>>> import numpy as np
>>> from numpy import linalg as LA
>>> np.set_printoptions(precision=3, suppress=True, linewidth=160)
>>> B = np.array([[1, 1, 0, 0], [0, 3, 0, 0], [-3, -3, 1, -1], [2, 3, 3, 1]])
>>> B[-1] = B[0]
>>> X = B + 0.1 * np.eye(4)
>>> X
array([[ 1.1,  1. ,  0. ,  0. ],
       [ 0. ,  3.1,  0. ,  0. ],
       [-3. , -3. ,  1.1, -1. ],
       [ 1. ,  1. ,  0. ,  0.1]])
>>> w, V = LA.eig(X)
>>> np.sort(LA.eigvals(X.T))
array([0.1, 1.1, 1.1, 3.1])
>>> round(np.abs(LA.eigvals(X)).max(), 3)
np.float64(3.1)
>>> np.round(LA.det(X), 3)
np.float64(0.375)
>>> LA.determinant(X)
Traceback (most recent call last):
  File "<python-input-11>", line 1, in <module>
    LA.determinant(X)
    ^^^^^^^^^^^^^^
AttributeError: module 'numpy.linalg' has no attribute 'determinant'
>>> X @ X
array([[  1.21,   4.2 ,   0.  ,   0.  ],
       [  0.  ,   9.61,   0.  ,   0.  ],
       [ -7.6 , -16.6 ,   1.21,  -1.2 ],
       [  1.2 ,   4.2 ,   0.  ,   0.01]])
>>> np.sort(np.abs(LA.eigvals(X)))
array([0.1, 1.1, 1.1, 3.1])
>>> O = X.astype(float).copy()
>>> for j in range(4):
...     O[:, j] -= O[:, :j] @ (O[:, :j].T @ O[:, j])
...     O[:, j] /= LA.norm(O[:, j])
... 
>>> np.round(O.T @ X, 3) + 0
array([[ 3.348,  3.315, -0.986,  0.926],
       [ 0.   ,  3.101, -0.01 ,  0.01 ],
       [ 0.   ,  0.   ,  0.488, -0.384],
       [ 0.   ,  0.   ,  0.   ,  0.074]])
>>> K = np.load("case16.npy")
>>> K
array([[0.667, 0.   , 0.333],
       [0.333, 0.667, 0.   ],
       [0.143, 0.286, 0.571]])
>>> # a transition matrix
>>> B = np.array([[6, 6, 8], [8, 2, 8]])
>>> basis = np.kron(B, K)
>>> np.round(LA.norm(basis, 2), 3), round(LA.norm(B, 2) * LA.norm(K, 2), 3)
(np.float64(16.168), np.float64(16.168))
>>> basis.shape
(6, 9)
>>> O, R = LA.qr(K)
>>> np.round(O @ R, 3) + 0
array([[0.667, 0.   , 0.333],
       [0.333, 0.667, 0.   ],
       [0.143, 0.286, 0.571]])
>>> O.round(3) + 0
array([[-0.879,  0.477,  0.   ],
       [-0.439, -0.808, -0.394],
       [-0.188, -0.346,  0.919]])
>>> np.round(O.T @ O, 3) + 0
array([[1., 0., 0.],
       [0., 1., 0.],
       [0., 0., 1.]])
>>> R
array([[-0.759, -0.346, -0.4  ],
       [ 0.   , -0.638, -0.039],
       [ 0.   ,  0.   ,  0.525]])
>>> rng = np.random.default_rng(8354)
>>> lab = rng.permutation(3)
>>> lab
array([0, 1, 2])
>>> B = R[lab][:, lab]
>>> np.diag(B)
array([-0.759, -0.638,  0.525])
>>> B
array([[-0.759, -0.346, -0.4  ],
       [ 0.   , -0.638, -0.039],
       [ 0.   ,  0.   ,  0.525]])
>>> np.allclose(B, R)
True
>>> f = np.array([0, 3, 1])
>>> B = K + np.outer(f, np.eye(3)[1])
>>> B
array([[0.667, 0.   , 0.333],
       [0.333, 3.667, 0.   ],
       [0.143, 1.286, 0.571]])
>>> LA.matrix_rank(B - K)
np.int64(1)
>>> left, sigma, Vh = LA.svd(K, full_matrices=False)
>>> (sigma > 1e-8).sum()
np.int64(3)
>>> np.round(left.T @ K @ Vh.T, 3) + 0
array([[1.007, 0.   , 0.   ],
       [0.   , 0.582, 0.   ],
       [0.   , 0.   , 0.434]])
>>> np.round(Vh @ Vh.T, 3) + 0
array([[1., 0., 0.],
       [0., 1., 0.],
       [0., 0., 1.]])
>>> sigma / sigma[0]
array([1.   , 0.578, 0.431])
>>> left.shape, sigma.shape, Vh.shape
((3, 3), (3,), (3, 3))
>>> np.abs(left[:, 0]).round(6).argmax()
np.int64(0)
>>> M = np.load("dump.npy")
>>> M
array([[1.   , 0.7  , 0.49 , 0.343],
       [0.7  , 1.   , 0.7  , 0.49 ],
       [0.49 , 0.7  , 1.   , 0.7  ],
       [0.343, 0.49 , 0.7  , 1.   ]])
>>> # symmetric
>>> np.poly(M)
array([ 1.   , -4.   ,  3.932, -1.295,  0.133])
>>> round(LA.det(M.T), 3)
np.float64(0.133)
>>> np.kron(np.eye(2, dtype=int), M)
array([[1.   , 0.7  , 0.49 , 0.343, 0.   , 0.   , 0.   , 0.   ],
       [0.7  , 1.   , 0.7  , 0.49 , 0.   , 0.   , 0.   , 0.   ],
       [0.49 , 0.7  , 1.   , 0.7  , 0.   , 0.   , 0.   , 0.   ],
       [0.343, 0.49 , 0.7  , 1.   , 0.   , 0.   , 0.   , 0.   ],
       [0.   , 0.   , 0.   , 0.   , 1.   , 0.7  , 0.49 , 0.343],
       [0.   , 0.   , 0.   , 0.   , 0.7  , 1.   , 0.7  , 0.49 ],
       [0.   , 0.   , 0.   , 0.   , 0.49 , 0.7  , 1.   , 0.7  ],
       [0.   , 0.   , 0.   , 0.   , 0.343, 0.49 , 0.7  , 1.   ]])
>>> f = np.array([2, -1, 3, 3])
>>> B = M + np.outer(f, np.eye(4)[1])
>>> LA.matrix_rank(B - M)
np.int64(1)
>>> LA.matrix_rank(LA.inv(B) - LA.inv(M), tol=1e-8)
np.int64(1)
